In [1]: import numpy as np

In [2]: np.set_printoptions(suppress=True, linewidth=200)

In [3]: J = np.array([[3, 2, 0, 0], [3, 3, 0, 0], [0, 0, 3, 2], [0, 0, 3, 3]])

In [4]: print(J)
[[3 2 0 0]
 [3 3 0 0]
 [0 0 3 2]
 [0 0 3 3]]

In [5]: vec = np.array([3, 5, 4, -3])

In [6]: target = J @ vec

In [7]: target
Out[7]: array([19, 24,  6,  3])

In [8]: np.round(np.linalg.solve(J, target + J[:, 1]), 3)
Out[8]: array([ 3.,  6.,  4., -3.])

In [9]: f = np.array([-8, 5, 7, 9])

In [10]: out = J + np.outer(f, np.eye(4)[1])

In [11]: np.linalg.matrix_rank(out - J)
Out[11]: np.int64(1)

In [12]: feats = np.loadtxt("a.csv", delimiter=",")

In [13]: feats
Out[13]: 
array([[-0.03 ,  0.028, -2.18 ,  1.215],
       [-0.006,  0.101, -0.202, -0.197],
       [ 0.01 ,  0.028,  5.649, -0.941],
       [ 0.04 , -0.015,  6.162,  0.134],
       [-0.009, -0.018,  0.133, -0.122],
       [ 0.012,  0.105, -1.872,  0.386],
       [ 0.001, -0.121,  1.271,  0.176],
       [-0.005, -0.091, -4.487, -0.706],
       [ 0.037, -0.317, -3.107, -0.261],
       [ 0.01 ,  0.032, -2.51 , -0.196],
       [-0.006, -0.193, -1.973,  0.614],
       [ 0.025,  0.167,  0.446,  1.051],
       [ 0.003,  0.049,  0.927,  0.426],
       [-0.022,  0.066,  1.378,  0.426],
       [ 0.031, -0.047, -2.765,  1.288],
       [-0.029,  0.145,  0.971, -0.705],
       [ 0.021,  0.087, -0.646, -1.537],
       [-0.015, -0.138,  3.342, -0.463],
       [ 0.002,  0.131,  2.858, -0.838],
       [-0.04 , -0.078,  1.69 , -0.346],
       [ 0.004, -0.069, -0.971, -0.879],
       [ 0.008,  0.068, -5.058,  1.048],
       [ 0.011, -0.121, -2.335,  1.065],
       [-0.026,  0.   ,  0.103, -0.929],
       [ 0.046, -0.125,  2.256,  0.128],
       [ 0.008,  0.162,  7.084, -0.198]])

In [14]: q, r_ = np.linalg.qr(feats)

In [15]: np.trace(q @ q.T)
Out[15]: np.float64(4.0)

In [16]: print(np.round(abs(r_[0, 0]), 3), np.round(np.linalg.norm(feats[:, 0]), 3))
0.112 0.112

In [17]: np.round(np.abs(np.diag(r_)), 3)
Out[17]: array([ 0.112,  0.59 , 14.943,  3.55 ])

In [18]: print(q.shape, r_.shape)
(26, 4) (4, 4)

In [19]: print(np.allclose(r_.T @ r_, feats.T @ feats))
True

In [20]: q, vecs = np.linalg.qr(feats[:, :2])[0], np.linalg.qr(feats[:, 2:])[0]

In [21]: sig = np.linalg.svd(q.T @ vecs, compute_uv=False)

In [22]: (sig > 0.9).sum()
Out[22]: np.int64(0)

In [23]: np.round(np.degrees(np.arccos(sig.clip(0, 1))), 3)
Out[23]: array([72.859, 81.382])

In [24]: Xs = feats - feats.mean(axis=0)

In [25]: Uu, sig, vt = np.linalg.svd(Xs, full_matrices=False)

In [26]: np.abs(Uu[:, 0]).argmax()
Out[26]: np.int64(25)

In [27]: sig.round(3)
Out[27]: array([15.535,  3.604,  0.577,  0.108])

In [28]: np.round(vt[0] * np.sign(vt[0, np.abs(vt[0]).argmax()]), 3) + 0
Out[28]: array([ 0.   ,  0.01 ,  0.997, -0.082])

In [29]: np.searchsorted(np.cumsum(sig ** 2) / (sig ** 2).sum(), 0.9) + 1
Out[29]: np.int64(1)

In [30]: np.round(Xs.mean(axis=0), 3) + 0
Out[30]: array([0., 0., 0., 0.])

In [31]: print(np.round(np.abs(vt[-1]), 3))
[0.999 0.037 0.001 0.006]

In [32]: round((sig ** 2).sum() ** 2 / (sig ** 4).sum(), 3)
Out[32]: np.float64(1.11)

In [33]: np.linalg.matrix_rank(Xs)
Out[33]: np.int64(4)

In [34]: K = np.array([[-3.0, 1.0, 0.0, 0.0, 0.0, 0.0],
    ...:     [0.0, -3.0, 1.0, 0.0, 0.0, 0.0],
    ...:     [0.0, 0.0, -3.0, 1.0, 0.0, 0.0],
    ...:     [0.0, 0.0, 0.0, -3.0, 1.0, 0.0],
    ...:     [0.0, 0.0, 0.0, 0.0, -3.0, 1.0],
    ...:     [0.0, 0.0, 0.0, 0.0, 0.0, -3.0]])

In [35]: out = np.array([[-1, -1, 0], [2, 2, 0], [-2, 1, 2], [1, 2, 0], [1, 1, 0], [-2, 2, 2]])

In [36]: np.linalg.matrix_rank(np.vstack([K, out.T]))
Out[36]: np.int64(6)

In [37]: K @ out
Out[37]: 
array([[ 5.,  5.,  0.],
       [-8., -5.,  2.],
       [ 7., -1., -6.],
       [-2., -5.,  0.],
       [-5., -1.,  2.],
       [ 6., -6., -6.]])

In [38]: print(np.einsum("ik,kj->ji", K, out))
[[ 5. -8.  7. -2. -5.  6.]
 [ 5. -5. -1. -5. -1. -6.]
 [ 0.  2. -6.  0.  2. -6.]]

In [39]: q, r_ = np.linalg.qr(K)

In [40]: q @ r_
Out[40]: 
array([[-3.,  1.,  0.,  0.,  0.,  0.],
       [ 0., -3.,  1.,  0.,  0.,  0.],
       [ 0.,  0., -3.,  1.,  0.,  0.],
       [ 0.,  0.,  0., -3.,  1.,  0.],
       [ 0.,  0.,  0.,  0., -3.,  1.],
       [ 0.,  0.,  0.,  0.,  0., -3.]])

In [41]: r_
Out[41]: 
array([[-3.,  1.,  0.,  0.,  0.,  0.],
       [ 0., -3.,  1.,  0.,  0.,  0.],
       [ 0.,  0., -3.,  1.,  0.,  0.],
       [ 0.,  0.,  0., -3.,  1.,  0.],
       [ 0.,  0.,  0.,  0., -3.,  1.],
       [ 0.,  0.,  0.,  0.,  0., -3.]])

In [42]: q
Out[42]: 
array([[ 1.,  0.,  0.,  0.,  0.,  0.],
       [-0.,  1.,  0.,  0.,  0.,  0.],
       [-0., -0.,  1.,  0.,  0.,  0.],
       [-0., -0., -0.,  1.,  0.,  0.],
       [-0., -0., -0., -0.,  1.,  0.],
       [-0., -0., -0., -0., -0.,  1.]])

In [43]: np.trace(q @ q.T)
Out[43]: np.float64(6.0)

In [44]: q, vecs = np.linalg.qr(K[:, :5])[0], np.linalg.qr(K[:, 5:])[0]

In [45]: sig = np.linalg.svd(q.T @ vecs, compute_uv=False)

In [46]: print(sig.round(3))
[0.316]

In [47]: np.round(np.degrees(np.arccos(sig.clip(0, 1))), 3)
Out[47]: array([71.565])

In [48]: round(float(np.linalg.norm(q @ q.T - vecs @ vecs.T, 2)), 3)
Out[48]: 1.0
